$ ipython --no-banner

In [1]: import numpy as np

In [2]: np.set_printoptions(suppress=True, linewidth=160)

In [3]: def rnd(a):
   ...:     return np.round(a, 2) + 0
   ...: 

In [4]: M = np.diag(np.array([0, 1, 2, -1, 2])) + -1 * np.eye(5, k=1) + -1 * np.eye(5, k=-1)

In [5]: M
Out[5]: 
array([[ 0., -1.,  0.,  0.,  0.],
       [-1.,  1., -1.,  0.,  0.],
       [ 0., -1.,  2., -1.,  0.],
       [ 0.,  0., -1., -1., -1.],
       [ 0.,  0.,  0., -1.,  2.]])

In [6]: # equal to its transpose

In [7]: Uu, s = np.linalg.svd(M)
ValueError: too many values to unpack (expected 2)


In [8]: Uu, s, vt = np.linalg.svd(M, full_matrices=False)

In [9]: np.abs(Uu[:, 0]).round(6).argmax()
Out[9]: np.int64(2)

In [10]: np.allclose(Uu * s @ vt, M)
Out[10]: True

In [11]: rnd(np.cumsum(s ** 2) / np.sum(s ** 2))
Out[11]: array([0.49, 0.76, 0.91, 0.97, 1.  ])

In [12]: rnd(s)
Out[12]: array([2.96, 2.24, 1.6 , 1.09, 0.69])

In [13]: rnd(Uu.T @ M @ vt.T)
Out[13]: 
array([[2.96, 0.  , 0.  , 0.  , 0.  ],
       [0.  , 2.24, 0.  , 0.  , 0.  ],
       [0.  , 0.  , 1.6 , 0.  , 0.  ],
       [0.  , 0.  , 0.  , 1.09, 0.  ],
       [0.  , 0.  , 0.  , 0.  , 0.69]])

In [14]: print(rnd(np.sqrt((s ** 2).sum())), rnd(np.linalg.norm(M)))
4.24 4.24

In [15]: W0 = np.load("w.npy")

In [16]: W0
Out[16]: 
array([[  0,   0,   3,   0,   2],
       [  1,   3,  -3,  -3,  -2],
       [  2,  -3,   3,   0,  -2],
       [ -3,  -3,  -2,  -3,  -1],
       [  4,  12,  -9, -12,  -6]])

In [17]: # looks like rank 4

In [18]: (W0 - W0.T) / 2
Out[18]: 
array([[ 0. , -0.5,  0.5,  1.5, -1. ],
       [ 0.5,  0. ,  0. ,  0. , -7. ],
       [-0.5,  0. ,  0. ,  1. ,  3.5],
       [-1.5,  0. , -1. ,  0. ,  5.5],
       [ 1. ,  7. , -3.5, -5.5,  0. ]])

In [19]: rnd(np.sort(np.abs(np.linalg.eigvals(W0))))
Out[19]: array([0.  , 3.03, 3.31, 5.89, 9.17])

In [20]: print(np.allclose(W0 @ W0.T, W0.T @ W0))
False

In [21]: np.trace(W0)
Out[21]: np.int64(-3)

In [22]: (W0 + W0.T) / 2
Out[22]: 
array([[ 0. ,  0.5,  2.5, -1.5,  3. ],
       [ 0.5,  3. , -3. , -3. ,  5. ],
       [ 2.5, -3. ,  3. , -1. , -5.5],
       [-1.5, -3. , -1. , -3. , -6.5],
       [ 3. ,  5. , -5.5, -6.5, -6. ]])

In [23]: print(np.allclose(W0, W0.T))
False

In [24]: rnd(np.linalg.det(W0))
Out[24]: np.float64(0.0)

In [25]: Uu, s, vt = np.linalg.svd(W0)

In [26]: rnd(s)
Out[26]: array([21.48,  5.8 ,  4.63,  2.76,  0.  ])

In [27]: print(np.argmax(s[:-1] / (s[1:] + 1e-6)) + 1)
4

In [28]: out = Uu[:, :4] @ np.diag(s[:4]) @ vt[:4]

In [29]: np.linalg.matrix_rank(W0, rtol=0.05)
Out[29]: np.int64(4)

In [30]: np.linalg.matrix_rank(out)
Out[30]: np.int64(4)

In [31]: rnd(np.abs(W0 - out).max())
Out[31]: np.float64(0.0)

In [32]: rnd(np.linalg.norm(W0 - out, 2)), rnd(s[4])
Out[32]: (np.float64(0.0), np.float64(0.0))

In [33]: rnd(out)
Out[33]: 
array([[  0.,   0.,   3.,   0.,   2.],
       [  1.,   3.,  -3.,  -3.,  -2.],
       [  2.,  -3.,   3.,   0.,  -2.],
       [ -3.,  -3.,  -2.,  -3.,  -1.],
       [  4.,  12.,  -9., -12.,  -6.]])

In [34]: rnd(np.linalg.norm(W0 - out) / np.linalg.norm(W0))
Out[34]: np.float64(0.0)

In [35]: J = np.loadtxt("run19.csv", delimiter=",")

In [36]: J
Out[36]: 
array([[ 1.,  2.,  1.,  2.,  1.,  2.],
       [ 7.,  0.,  7.,  0.,  7.,  0.],
       [ 7., -9.,  7., -9.,  7., -9.],
       [ 1.,  2.,  1.,  2.,  1.,  2.],
       [ 7.,  0.,  7.,  0.,  7.,  0.],
       [ 7., -9.,  7., -9.,  7., -9.]])

In [37]: x = np.array([0, 2, 1, 1, 2, 0])

In [38]: h = np.maximum(J @ x, 0)

In [39]: J.T @ h
Out[39]: array([312.,  36., 312.,  36., 312.,  36.])

In [40]: rnd(np.tanh(J @ x))
Out[40]: array([ 1.,  1., -1.,  1.,  1., -1.])

In [41]: np.maximum(J @ (3 * x), 0)
Out[41]: array([27., 63.,  0., 27., 63.,  0.])

In [42]: r = np.linalg.matrix_rank(J)

In [43]: print(r)
2

In [44]: ns = np.linalg.svd(J)[2][r:].T

In [45]: np.linalg.matrix_rank(J.T @ J), np.linalg.matrix_rank(J @ J.T)
Out[45]: (np.int64(2), np.int64(2))

In [46]: [int(np.linalg.matrix_rank(J[:, :j + 1])) for j in range(6)]
Out[46]: [1, 2, 2, 2, 2, 2]

In [47]: rnd(J @ ns)
Out[47]: 
array([[0., 0., 0., 0.],
       [0., 0., 0., 0.],
       [0., 0., 0., 0.],
       [0., 0., 0., 0.],
       [0., 0., 0., 0.],
       [0., 0., 0., 0.]])

In [48]: print(rnd(ns @ ns.T))
[[ 0.67  0.   -0.33  0.   -0.33  0.  ]
 [ 0.    0.67  0.   -0.33  0.   -0.33]
 [-0.33  0.    0.67  0.   -0.33  0.  ]
 [ 0.   -0.33  0.    0.67  0.   -0.33]
 [-0.33  0.   -0.33  0.    0.67  0.  ]
 [ 0.   -0.33  0.   -0.33  0.    0.67]]

In [49]: ns.shape
Out[49]: (6, 4)

In [50]: [int(np.linalg.matrix_rank(J[:i])) for i in range(1, len(J) + 1)]
Out[50]: [1, 2, 2, 2, 2, 2]

In [51]: print(rnd(np.trace(np.linalg.pinv(J) @ J)))
2.0

In [52]: np.linalg.lstsq(J[:-1].T, J[-1])[2]
Out[52]: np.int32(2)

In [53]: np.abs(np.diag(np.linalg.qr(J)[1])) > 1e-9
Out[53]: array([ True,  True, False, False, False, False])

In [54]: np.allclose(J[:-1].T @ np.linalg.lstsq(J[:-1].T, J[-1])[0], J[-1])
Out[54]: True

In [55]: rng = np.random.default_rng(987)

In [56]: lab = rng.permutation(5)

In [57]: out = M[:, lab] * rng.choice([-1, 1], 5)

In [58]: out
Out[58]: 
array([[-0.,  0.,  0., -0.,  1.],
       [ 1.,  0., -1., -0., -1.],
       [-0.,  0.,  2.,  1.,  1.],
       [-0., -1., -1.,  1., -0.],
       [-0.,  2.,  0.,  1., -0.]])

In [59]: Uu, _, vt = np.linalg.svd(M.T @ out)

In [60]: print(lab)
[0 4 2 3 1]
